$ ipython --no-banner

In [1]: import numpy as np

In [2]: np.set_printoptions(precision=1, suppress=True, linewidth=200)

In [3]: rd = lambda a: np.round(a, 1) + 0

In [4]: X = np.loadtxt("block6.csv", delimiter=",")

In [5]: rd(X)
Out[5]: 
array([[ 0. , -0.1,  0.1,  0.1],
       [-0.1,  0.2, -0.2, -0.4],
       [ 0.1, -0.2,  0.2,  0.3],
       [ 0.1, -0.4,  0.3,  0.5]])

In [6]: # null space of dimension 3

In [7]: evals, vecs = np.linalg.eigh(X)

In [8]: x0 = np.array([-1, -3, 3, 3])

In [9]: rd(x0 @ X @ x0)
Out[9]: np.float64(22.8)

In [10]: rd(np.abs(X).sum(axis=1).max()), rd(np.abs(evals).max())
Out[10]: (np.float64(1.4), np.float64(1.0))

In [11]: rd(np.linalg.eigvalsh(X[1:, 1:]))
Out[11]: array([0., 0., 1.])

In [12]: print(rd(x0 @ X @ x0 / (x0 @ x0)), rd(evals[0]), rd(evals[-1]))
0.8 0.0 1.0

In [13]: np.argsort(-np.linalg.norm(X, axis=0).round(6), kind="stable")[:3]
Out[13]: array([3, 1, 2])

In [14]: out = np.array([[-6, -4, 2, -8, 6, -8, 9, 2],
    ...:     [-8, 6, 4, 0, 4, -7, -4, -3],
    ...:     [1, -1, 9, -3, -5, -5, 2, -2],
    ...:     [3, 4, -1, -3, 7, -6, -5, 3],
    ...:     [8, 1, 1, 1, -3, -9, -2, 0],
    ...:     [-1, -8, 2, 4, 3, 8, -5, 3],
    ...:     [-4, 1, 0, -6, 0, 4, -2, 3],
    ...:     [-1, -8, -2, -6, 0, -9, -7, 1]])

In [15]: F = out + out.T

In [16]: F
Out[16]: 
array([[-12, -12,   3,  -5,  14,  -9,   5,   1],
       [-12,  12,   3,   4,   5, -15,  -3, -11],
       [  3,   3,  18,  -4,  -4,  -3,   2,  -4],
       [ -5,   4,  -4,  -6,   8,  -2, -11,  -3],
       [ 14,   5,  -4,   8,  -6,  -6,  -2,   0],
       [ -9, -15,  -3,  -2,  -6,  16,  -1,  -6],
       [  5,  -3,   2, -11,  -2,  -1,  -4,  -4],
       [  1, -11,  -4,  -3,   0,  -6,  -4,   2]])

In [17]: rd(np.linalg.eigvalsh(F).min())
Out[17]: np.float64(-31.8)

In [18]: np.all(np.linalg.eigvalsh(F) > 0)
Out[18]: np.False_

In [19]: np.linalg.cholesky(F)
LinAlgError: Matrix is not positive definite


In [20]: evals, vecs = np.linalg.eigh(F)

In [21]: x0 = np.array([2, 2, 2, 0, 1, 2, 1, 1])

In [22]: np.abs(F).sum(axis=1).max(), rd(np.abs(evals).max())
Out[22]: (np.int64(65), np.float64(32.9))

In [23]: u, v = F[6], F[3]

In [24]: u @ u
Out[24]: np.int64(196)

In [25]: u @ v
Out[25]: np.int64(63)

In [26]: pr = (u @ v) / (u @ u) * u

In [27]: np.linalg.matrix_rank(np.outer(u, v))
Out[27]: np.int64(1)

In [28]: rd((v - pr) @ u)
Out[28]: np.float64(0.0)

In [29]: u = np.array([0, 9, 1, 4, 6, 0, 5, 8])

In [30]: out = F + np.outer(u, np.eye(8)[6])

In [31]: print(np.linalg.matrix_rank(out - F))
1

In [32]: rd(np.linalg.det(out) / np.linalg.det(F)), rd(1 + np.linalg.solve(F, u)[6])
Out[32]: (np.float64(0.5), np.float64(0.5))

In [33]: feats = np.tril(np.array([[1, -1, 5, -2, -3, 2, 7, -8, -1, 6],
    ...:     [5, 5, 7, 9, 4, 6, -7, -4, 5, 5],
    ...:     [5, 8, -7, -9, 2, 7, 2, 9, 4, 1],
    ...:     [3, -1, -5, 0, -4, 4, 7, -5, 6, -7],
    ...:     [7, 6, -6, 0, 6, 0, -4, 0, 0, 2],
    ...:     [6, -5, -4, -8, -3, 6, -4, -6, -8, -9],
    ...:     [6, -6, 4, 0, -3, 1, 1, 6, 7, 4],
    ...:     [-5, 8, -3, -8, 2, 5, -1, 0, -6, -1],
    ...:     [-5, -4, 2, -5, -1, 1, 9, -7, 8, 4],
    ...:     [-2, 8, 1, -8, 8, 1, 6, -6, 0, 7]]), -1) + np.eye(10, dtype=int)

In [34]: feats
Out[34]: 
array([[ 1,  0,  0,  0,  0,  0,  0,  0,  0,  0],
       [ 5,  1,  0,  0,  0,  0,  0,  0,  0,  0],
       [ 5,  8,  1,  0,  0,  0,  0,  0,  0,  0],
       [ 3, -1, -5,  1,  0,  0,  0,  0,  0,  0],
       [ 7,  6, -6,  0,  1,  0,  0,  0,  0,  0],
       [ 6, -5, -4, -8, -3,  1,  0,  0,  0,  0],
       [ 6, -6,  4,  0, -3,  1,  1,  0,  0,  0],
       [-5,  8, -3, -8,  2,  5, -1,  1,  0,  0],
       [-5, -4,  2, -5, -1,  1,  9, -7,  1,  0],
       [-2,  8,  1, -8,  8,  1,  6, -6,  0,  1]])

In [35]: # triangular: eigenvalues sit on the diagonal

In [36]: (feats + feats.T) / 2
Out[36]: 
array([[ 1. ,  2.5,  2.5,  1.5,  3.5,  3. ,  3. , -2.5, -2.5, -1. ],
       [ 2.5,  1. ,  4. , -0.5,  3. , -2.5, -3. ,  4. , -2. ,  4. ],
       [ 2.5,  4. ,  1. , -2.5, -3. , -2. ,  2. , -1.5,  1. ,  0.5],
       [ 1.5, -0.5, -2.5,  1. ,  0. , -4. ,  0. , -4. , -2.5, -4. ],
       [ 3.5,  3. , -3. ,  0. ,  1. , -1.5, -1.5,  1. , -0.5,  4. ],
       [ 3. , -2.5, -2. , -4. , -1.5,  1. ,  0.5,  2.5,  0.5,  0.5],
       [ 3. , -3. ,  2. ,  0. , -1.5,  0.5,  1. , -0.5,  4.5,  3. ],
       [-2.5,  4. , -1.5, -4. ,  1. ,  2.5, -0.5,  1. , -3.5, -3. ],
       [-2.5, -2. ,  1. , -2.5, -0.5,  0.5,  4.5, -3.5,  1. ,  0. ],
       [-1. ,  4. ,  0.5, -4. ,  4. ,  0.5,  3. , -3. ,  0. ,  1. ]])

In [37]: np.linalg.determinant(feats)
AttributeError: module 'numpy.linalg' has no attribute 'determinant'


In [38]: rd(np.abs(np.linalg.eigvals(feats)).max())
Out[38]: np.float64(1.0)

In [39]: np.allclose(feats @ feats.T, feats.T @ feats)
Out[39]: False

In [40]: np.linalg.matrix_power(feats, 2)
Out[40]: 
array([[   1,    0,    0,    0,    0,    0,    0,    0,    0,    0],
       [  10,    1,    0,    0,    0,    0,    0,    0,    0,    0],
       [  50,   16,    1,    0,    0,    0,    0,    0,    0,    0],
       [ -24,  -42,  -10,    1,    0,    0,    0,    0,    0,    0],
       [  14,  -36,  -12,    0,    1,    0,    0,    0,    0,    0],
       [ -78,  -52,   50,  -16,   -6,    1,    0,    0,    0,    0],
       [ -13,   -3,   22,   -8,   -9,    2,    1,    0,    0,    0],
       [  29,   -7,   -2,  -56,   -8,    9,   -2,    1,    0,    0],
       [  53, -108,   88,   38,  -46,  -24,   25,  -14,    1,    0],
       [ 145,   -9,   32,   24,  -17,  -22,   18,  -12,    0,    1]])

In [41]: print(np.allclose(feats, feats.T))
False
